$ ipython --no-banner

In [1]: import numpy as np

In [2]: import numpy.linalg as la

In [3]: np.set_printoptions(precision=3, suppress=True, linewidth=140, floatmode="fixed")

In [4]: rnd = lambda a: np.round(a, 3) + 0

In [5]: M = np.load("mat.npy")

In [6]: M
Out[6]: 
array([[-4, -2,  4, -5, -3,  1,  1],
       [-2,  4,  1,  2,  3, -2,  1],
       [ 4,  1,  6,  6,  4, -1,  0],
       [-5,  2,  6,  6, -2,  0, -2],
       [-3,  3,  4, -2,  0, -5, -3],
       [ 1, -2, -1,  0, -5,  2, -1],
       [ 1,  1,  0, -2, -3, -1, -4]])

In [7]: ev, evecs = la.eigh(M)

In [8]: vec = np.array([1, 2, -2, -2, -2, 2, 1])

In [9]: (np.sign(evecs[:, -1].round(6)) == np.sign(evecs[0, -1].round(6))).astype(int)
Out[9]: array([1, 0, 0, 0, 0, 1, 1])

In [10]: rnd(la.eigvalsh(M[1:, 1:]))
Out[10]: array([-8.753, -1.579, -0.384,  3.065,  8.089, 13.562])

In [11]: np.abs(M).sum(axis=1).max(), rnd(np.abs(ev).max())
Out[11]: (np.int64(23), np.float64(13.826))

In [12]: vec @ M @ vec
Out[12]: np.int64(146)

In [13]: vec = np.array([-4, -2, 1, 4, -3, 2, -5])

In [14]: (M @ vec).argmax()
Out[14]: np.int64(3)

In [15]: np.sign((M @ vec).round(6))
Out[15]: array([ 1, -1, -1,  1,  1,  1,  1])

In [16]: np.einsum("ij,j->i", M, vec)
Out[16]: array([10, -9, -2, 62,  7, 23, 13])

In [17]: la.norm(M @ vec) <= la.norm(M, 2) * la.norm(vec) + 1e-9
Out[17]: np.True_

In [18]: M @ np.eye(7)[5]
Out[18]: array([ 1.000, -2.000, -1.000,  0.000, -5.000,  2.000, -1.000])

In [19]: M @ np.ones(7)
Out[19]: array([-8.000,  7.000, 20.000,  5.000, -6.000, -6.000, -8.000])

In [20]: rng = np.random.default_rng(859493)

In [21]: z = rng.permutation(7)

In [22]: z
Out[22]: array([2, 3, 0, 4, 1, 6, 5])

In [23]: A2 = M[z][:, z]

In [24]: np.allclose(A2, M)
Out[24]: False

In [25]: rnd(np.sort(np.abs(la.eigvals(A2))))
Out[25]: array([ 1.062,  1.369,  5.690,  6.551,  8.141, 11.414, 13.826])

In [26]: np.trace(A2)
Out[26]: np.int64(10)

In [27]: ev, evecs = la.eigh(M)

In [28]: rnd(la.eigvalsh(M @ M))
Out[28]: array([  1.127,   1.875,  32.376,  42.916,  66.281, 130.272, 191.152])

In [29]: rnd(ev)
Out[29]: array([-11.414,  -6.551,  -1.062,   1.369,   5.690,   8.141,  13.826])

In [30]: rnd(np.abs(evecs[:, -1]))
Out[30]: array([0.135, 0.339, 0.607, 0.585, 0.300, 0.239, 0.091])

In [31]: rnd(evecs.T @ M @ evecs)
Out[31]: 
array([[-11.414,   0.000,   0.000,   0.000,   0.000,   0.000,   0.000],
       [  0.000,  -6.551,   0.000,   0.000,   0.000,   0.000,   0.000],
       [  0.000,   0.000,  -1.062,   0.000,   0.000,   0.000,   0.000],
       [  0.000,   0.000,   0.000,   1.369,   0.000,   0.000,   0.000],
       [  0.000,   0.000,   0.000,   0.000,   5.690,   0.000,   0.000],
       [  0.000,   0.000,   0.000,   0.000,   0.000,   8.141,   0.000],
       [  0.000,   0.000,   0.000,   0.000,   0.000,   0.000,  13.826]])

In [32]: rnd(evecs.T @ evecs)
Out[32]: 
array([[1.000, 0.000, 0.000, 0.000, 0.000, 0.000, 0.000],
       [0.000, 1.000, 0.000, 0.000, 0.000, 0.000, 0.000],
       [0.000, 0.000, 1.000, 0.000, 0.000, 0.000, 0.000],
       [0.000, 0.000, 0.000, 1.000, 0.000, 0.000, 0.000],
       [0.000, 0.000, 0.000, 0.000, 1.000, 0.000, 0.000],
       [0.000, 0.000, 0.000, 0.000, 0.000, 1.000, 0.000],
       [0.000, 0.000, 0.000, 0.000, 0.000, 0.000, 1.000]])

In [33]: np.abs(evecs[:, -1]).round(6).argmax()
Out[33]: np.int64(2)
